$ ipython --no-banner

In [1]: import numpy as np

In [2]: np.set_printoptions(precision=2, suppress=True, linewidth=100, legacy="1.25")

In [3]: M = np.loadtxt("dump.csv", delimiter=",")

In [4]: M
Out[4]: 
array([[0., 2., 0., 2., 0., 2.],
       [0., 0., 0., 0., 0., 0.],
       [2., 2., 2., 2., 2., 2.],
       [0., 2., 0., 2., 0., 2.],
       [0., 0., 0., 0., 0., 0.],
       [2., 2., 2., 2., 2., 2.]])

In [5]: vec = np.array([-1, 1, 0, 2, 3, 1])

In [6]: h = np.maximum(M @ vec, 0)

In [7]: np.maximum(M @ (3 * vec), 0)
Out[7]: array([24.,  0., 36., 24.,  0., 36.])

In [8]: M.T @ h
Out[8]: array([48., 80., 48., 80., 48., 80.])

In [9]: np.maximum(M @ vec, 0) - np.maximum(-M @ vec, 0)
Out[9]: array([ 8.,  0., 12.,  8.,  0., 12.])

In [10]: M.reshape(-1, 2)
Out[10]: 
array([[0., 2.],
       [0., 2.],
       [0., 2.],
       [0., 0.],
       [0., 0.],
       [0., 0.],
       [2., 2.],
       [2., 2.],
       [2., 2.],
       [0., 2.],
       [0., 2.],
       [0., 2.],
       [0., 0.],
       [0., 0.],
       [0., 0.],
       [2., 2.],
       [2., 2.],
       [2., 2.]])

In [11]: blk = M.reshape(6, 2, -1)

In [12]: np.swapaxes(blk, 1, 2)[5]
Out[12]: 
array([[2., 2.],
       [2., 2.],
       [2., 2.]])

In [13]: np.einsum("ihd,ihd->ih", blk, blk)
Out[13]: 
array([[ 4.,  8.],
       [ 0.,  0.],
       [12., 12.],
       [ 4.,  8.],
       [ 0.,  0.],
       [12., 12.]])

In [14]: blk.transpose(1, 0, 2)
Out[14]: 
array([[[0., 2., 0.],
        [0., 0., 0.],
        [2., 2., 2.],
        [0., 2., 0.],
        [0., 0., 0.],
        [2., 2., 2.]],

       [[2., 0., 2.],
        [0., 0., 0.],
        [2., 2., 2.],
        [2., 0., 2.],
        [0., 0., 0.],
        [2., 2., 2.]]])

In [15]: blk.sum(axis=1)
Out[15]: 
array([[2., 2., 2.],
       [0., 0., 0.],
       [4., 4., 4.],
       [2., 2., 2.],
       [0., 0., 0.],
       [4., 4., 4.]])

In [16]: blk[:, 0]
Out[16]: 
array([[0., 2., 0.],
       [0., 0., 0.],
       [2., 2., 2.],
       [0., 2., 0.],
       [0., 0., 0.],
       [2., 2., 2.]])

In [17]: data = np.load("test1.npy")

In [18]: data
Out[18]: 
array([[-1,  0,  1,  2,  3,  4,  5],
       [ 6,  7,  8,  9, 10, 11, 12],
       [13, 14, 15, 16, 17, 18, 19],
       [20, 21, 22, 23, 24, 25, 26],
       [27, 28, 29, 30, 31, 32, 33],
       [34, 35, 36, 37, 38, 39, 40],
       [41, 42, 43, 44, 45, 46, 47],
       [48, 49, 50, 51, 52, 53, 54]])

In [19]: rank = np.linalg.matrix_rank(data)

In [20]: rank
Out[20]: 2

In [21]: null = np.linalg.svd(data)[2][rank:].T

In [22]: [int(np.linalg.matrix_rank(data[:i])) for i in range(1, len(data) + 1)]
Out[22]: [1, 2, 2, 2, 2, 2, 2, 2]

In [23]: [int(np.linalg.matrix_rank(np.delete(data, i, axis=0))) for i in range(8)]
Out[23]: [2, 2, 2, 2, 2, 2, 2, 2]

In [24]: np.linalg.matrix_rank(data.T @ data), np.linalg.matrix_rank(data @ data.T)
Out[24]: (2, 2)

In [25]: np.allclose(data @ null, 0)
Out[25]: True

In [26]: null.shape
Out[26]: (7, 5)

In [27]: np.linalg.cond(data) > 100
Out[27]: True

In [28]: np.argsort(-np.linalg.norm(data, axis=0).round(6), kind="stable")[:3]
Out[28]: array([6, 5, 4])

In [29]: m1 = np.load("a.npy")

In [30]: m1
Out[30]: 
array([[ 3, -3,  1,  2, -2],
       [-2,  2,  0,  1, -3],
       [ 2,  1,  3, -1,  2],
       [-2,  3,  0, -1,  3],
       [-2,  0, -3,  2, -2],
       [-1, -2,  0, -3,  0],
       [-2,  1, -2, -3,  2],
       [-1,  0,  3, -1, -1]])

In [31]: out = np.c_[m1[:, :1] @ np.array([[-1]]), np.array([1, 0, 3, 3, 0, 3, 2, 3])]

In [32]: out
Out[32]: 
array([[-3,  1],
       [ 2,  0],
       [-2,  3],
       [ 2,  3],
       [ 2,  0],
       [ 1,  3],
       [ 2,  2],
       [ 1,  3]])

In [33]: np.round(np.linalg.norm(out - m1 @ np.linalg.lstsq(m1, out)[0], axis=0), 2) + 0
Out[33]: array([0.  , 4.06])

In [34]: np.linalg.matrix_rank(out)
Out[34]: 2

In [35]: vec = np.array([2, 5])

In [36]: rhs = out @ vec

In [37]: b, lr = np.zeros(2), 1 / np.linalg.norm(out, 2) ** 2

In [38]: for i in range(60):
    ...:     b -= lr * out.T @ (out @ b - rhs)
    ...:     if i % 10 == 0: print(i, round(np.linalg.norm(out @ b - rhs), 2))
    ...: 
0 1.03
10 0.0
20 0.0
30 0.0
40 0.0
50 0.0

In [39]: round(float(np.linalg.cond(out)), 2)
Out[39]: 1.28

In [40]: out = np.array([[1.2], [1.1], [1.3], [1.5]])

In [41]: basis = np.array([[-0.8, -1.9, -0.8]])

In [42]: A = out @ basis

In [43]: A
Out[43]: 
array([[-0.96, -2.28, -0.96],
       [-0.88, -2.09, -0.88],
       [-1.04, -2.47, -1.04],
       [-1.2 , -2.85, -1.2 ]])

In [44]: round(np.trace(np.linalg.pinv(A) @ A), 2)
Out[44]: 1.0

In [45]: A @ np.linalg.pinv(A) @ A
Out[45]: 
array([[-0.96, -2.28, -0.96],
       [-0.88, -2.09, -0.88],
       [-1.04, -2.47, -1.04],
       [-1.2 , -2.85, -1.2 ]])
